$ python -q
>>> import numpy as np
>>> import numpy.linalg as la
>>> np.set_printoptions(precision=2, suppress=True, linewidth=100, floatmode="fixed")
>>> tidy = lambda a: np.round(a, 2) + 0
>>> data = np.load("arr.npy")
>>> data
array([[-2.00, -3.00, -3.00],
       [-3.00, -2.00, -3.00],
       [-3.00, -3.00, -2.00]])
>>> # equal to its transpose
>>> vec = np.array([3, -9, 7])
>>> target = data @ vec
>>> beta, lr = np.zeros(3), 1 / la.norm(data, 2) ** 2
>>> for i in range(6):
...     beta -= lr * data.T @ (data @ beta - target)
...     if i % 2 == 0: print(i, round(la.norm(data @ beta - target), 2))
... 
0 11.59
2 11.23
4 10.88
>>> tidy(la.cond(data))
np.float64(8.0)
>>> def softmax(z):
...     e = np.exp(z - z.max(axis=-1, keepdims=True))
...     return e / e.sum(axis=-1, keepdims=True)
... 
>>> tidy(softmax(data[2] + -1))
array([0.21, 0.21, 0.58])
>>> tidy(softmax(data[2]))
array([0.21, 0.21, 0.58])
>>> att = data @ data.T / np.sqrt(3)
>>> tidy(softmax(att + np.triu(np.full(att.shape, -np.inf), 1)))
array([[1.00, 0.00, 0.00],
       [0.36, 0.64, 0.00],
       [0.26, 0.26, 0.47]])
>>> ev, V = la.eig(data)
>>> tidy(np.sort(la.eigvals(la.inv(data))))
array([-0.12,  1.00,  1.00])
>>> tidy(ev)
array([ 1.00, -8.00,  1.00])
>>> m1 = np.loadtxt("run12.csv", delimiter=",")
>>> m1
array([[-2.00, -1.00,  0.00,  1.00],
       [ 2.00,  3.00,  4.00,  5.00],
       [ 6.00,  7.00,  8.00,  9.00],
       [10.00, 11.00, 12.00, 13.00],
       [14.00, 15.00, 16.00, 17.00],
       [18.00, 19.00, 20.00, 21.00]])
>>> vec = np.array([0, 0, 3, 3])
>>> a = np.maximum(m1 @ vec, 0)
>>> m1.T @ a
array([4704.00, 5082.00, 5460.00, 5838.00])
>>> r = la.matrix_rank(m1)
>>> r
np.int64(2)
>>> N = la.svd(m1)[2][r:].T
>>> tidy(N @ N.T)
array([[ 0.30, -0.40, -0.10,  0.20],
       [-0.40,  0.70, -0.20, -0.10],
       [-0.10, -0.20,  0.70, -0.40],
       [ 0.20, -0.10, -0.40,  0.30]])
>>> [int(la.matrix_rank(np.delete(m1, i, axis=0))) for i in range(6)]
[2, 2, 2, 2, 2, 2]
>>> la.matrix_rank(m1.T @ m1), la.matrix_rank(m1 @ m1.T)
(np.int64(2), np.int64(2))
>>> la.norm(m1, axis=1).argmax()
np.int64(5)
>>> tidy(la.norm(m1[5], 1)), tidy(la.norm(m1[5], np.inf))
(np.float64(78.0), np.float64(21.0))
>>> tidy(la.norm(m1, 2))
np.float64(57.5)
>>> tidy(la.norm(m1[5] - m1[0]))
np.float64(40.0)
>>> tidy(la.norm(m1, axis=0))
array([25.77, 27.68, 29.66, 31.72])
>>> gram = m1.T @ m1
>>> tidy(la.eigvalsh(gram)[::-1])
array([3305.84,   10.16,    0.00,    0.00])
>>> la.matrix_rank(gram)
np.int64(2)
>>> np.trace(gram), (m1 ** 2).sum()
(np.float64(3316.0), np.float64(3316.0))
>>> rng = np.random.default_rng(43)
>>> X = (rng.random((6, 6)) < 0.3) + np.eye(6)
>>> X /= X.sum(axis=1, keepdims=True)
>>> tidy(X)
array([[0.25, 0.25, 0.25, 0.00, 0.00, 0.25],
       [0.00, 1.00, 0.00, 0.00, 0.00, 0.00],
       [0.25, 0.25, 0.25, 0.25, 0.00, 0.00],
       [0.00, 0.00, 0.00, 1.00, 0.00, 0.00],
       [0.00, 0.25, 0.25, 0.00, 0.50, 0.00],
       [0.00, 0.00, 0.33, 0.00, 0.00, 0.67]])
>>> # rows sum to 1
>>> labels = rng.permutation(6)
>>> B = X[:, labels] * rng.choice([-1, 1], 6)
>>> tidy(B)
array([[ 0.00,  0.25, -0.25,  0.00, -0.25, -0.25],
       [ 0.00,  0.00, -1.00,  0.00,  0.00,  0.00],
       [-0.25,  0.25, -0.25,  0.00, -0.25,  0.00],
       [-1.00,  0.00,  0.00,  0.00,  0.00,  0.00],
       [ 0.00,  0.00, -0.25, -0.50, -0.25,  0.00],
       [ 0.00,  0.00,  0.00,  0.00, -0.33, -0.67]])
>>> left, _, Vh = la.svd(X.T @ B)
>>> tidy(left @ Vh)
array([[ 0.00,  1.00,  0.00,  0.00,  0.00,  0.00],
       [ 0.00,  0.00, -1.00,  0.00,  0.00,  0.00],
       [ 0.00,  0.00,  0.00,  0.00, -1.00,  0.00],
       [-1.00,  0.00,  0.00,  0.00,  0.00,  0.00],
       [ 0.00,  0.00,  0.00, -1.00,  0.00,  0.00],
       [ 0.00,  0.00,  0.00,  0.00,  0.00, -1.00]])
>>> tidy(la.lstsq(X, B)[0])
array([[ 0.00,  1.00,  0.00,  0.00,  0.00,  0.00],
       [ 0.00,  0.00, -1.00,  0.00,  0.00,  0.00],
       [ 0.00,  0.00,  0.00,  0.00, -1.00,  0.00],
       [-1.00,  0.00,  0.00,  0.00,  0.00,  0.00],
       [ 0.00,  0.00,  0.00, -1.00,  0.00,  0.00],
       [ 0.00,  0.00,  0.00,  0.00,  0.00, -1.00]])
>>> X.sum(axis=1)
array([1.00, 1.00, 1.00, 1.00, 1.00, 1.00])
>>> pr = np.eye(6)[3]
>>> for _ in range(5):
...     pr = pr @ X
...     print(pr.round(2))
... 
[0.00 0.00 0.00 1.00 0.00 0.00]
[0.00 0.00 0.00 1.00 0.00 0.00]
[0.00 0.00 0.00 1.00 0.00 0.00]
[0.00 0.00 0.00 1.00 0.00 0.00]
[0.00 0.00 0.00 1.00 0.00 0.00]
>>> u = np.array([1, 1, 3, 3, -3, 0, 3])
>>> mat = np.array([np.roll(u, i) for i in range(7)])
>>> mat
array([[ 1,  1,  3,  3, -3,  0,  3],
       [ 3,  1,  1,  3,  3, -3,  0],
       [ 0,  3,  1,  1,  3,  3, -3],
       [-3,  0,  3,  1,  1,  3,  3],
       [ 3, -3,  0,  3,  1,  1,  3],
       [ 3,  3, -3,  0,  3,  1,  1],
       [ 1,  3,  3, -3,  0,  3,  1]])
>>> B = m1 / np.sqrt((m1 ** 2).mean(axis=1, keepdims=True))
>>> tidy(B[4])
array([0.90, 0.97, 1.03, 1.09])
>>> vec = np.array([1, 2, -6, 2, -4, -7, -2])
>>> target = mat @ vec
>>> target
array([ -3,  14, -25, -50, -14,   6, -40])
>>> tidy(la.solve(mat, mat[:, 2]))
array([0.00, 0.00, 1.00, 0.00, 0.00, 0.00, 0.00])
